$ ipython --no-banner

In [1]: import numpy as np

In [2]: np.set_printoptions(precision=2, suppress=True, linewidth=120, floatmode="fixed")

In [3]: rd = lambda a: np.round(a, 2) + 0

In [4]: arr = np.load("m.npy")

In [5]: arr
Out[5]: 
array([[-1,  1,  0,  0,  0,  0],
       [ 0,  0,  0,  0,  0,  0],
       [ 0, -3,  0,  0,  0,  0],
       [ 0,  0, -1,  1,  0,  0],
       [ 0,  0,  0,  0,  0,  0],
       [ 0,  0,  0, -3,  0,  0],
       [ 0,  0,  0,  0, -1,  1],
       [ 0,  0,  0,  0,  0,  0],
       [ 0,  0,  0,  0,  0, -3]])

In [6]: x = np.array([0, 4, 1, 5, -3, 2])

In [7]: y = arr @ x

In [8]: print(rd(np.linalg.solve(arr.T @ arr, arr.T @ y)))
[ 0.00  4.00  1.00  5.00 -3.00  2.00]

In [9]: rng = np.random.default_rng(89863)

In [10]: y = y + 0.02 * rng.normal(size=9)

In [11]: rd(y)
Out[11]: array([  4.03,   0.01, -11.97,   4.00,   0.05, -15.01,   5.01,   0.00,  -6.02])

In [12]: c, *_ = np.linalg.lstsq(arr, y)

In [13]: rd(np.linalg.norm(y - arr @ c))
Out[13]: np.float64(0.05)

In [14]: c.round()
Out[14]: array([-0.00,  4.00,  1.00,  5.00, -3.00,  2.00])

In [15]: x = np.array([-8, 4, 3, 2, -7, -1])

In [16]: y = arr @ x

In [17]: c, lr = np.zeros(6), 1 / np.linalg.norm(arr, 2) ** 2

In [18]: for i in range(6):
    ...:     c -= lr * arr.T @ (arr @ c - y)
    ...:     if i % 1 == 0: print(i, round(np.linalg.norm(arr @ c - y), 2))
    ...: 
0 9.29
1 8.48
2 7.73
3 7.05
4 6.43
5 5.86

In [19]: rd(np.linalg.cond(arr))
Out[19]: np.float64(3.37)
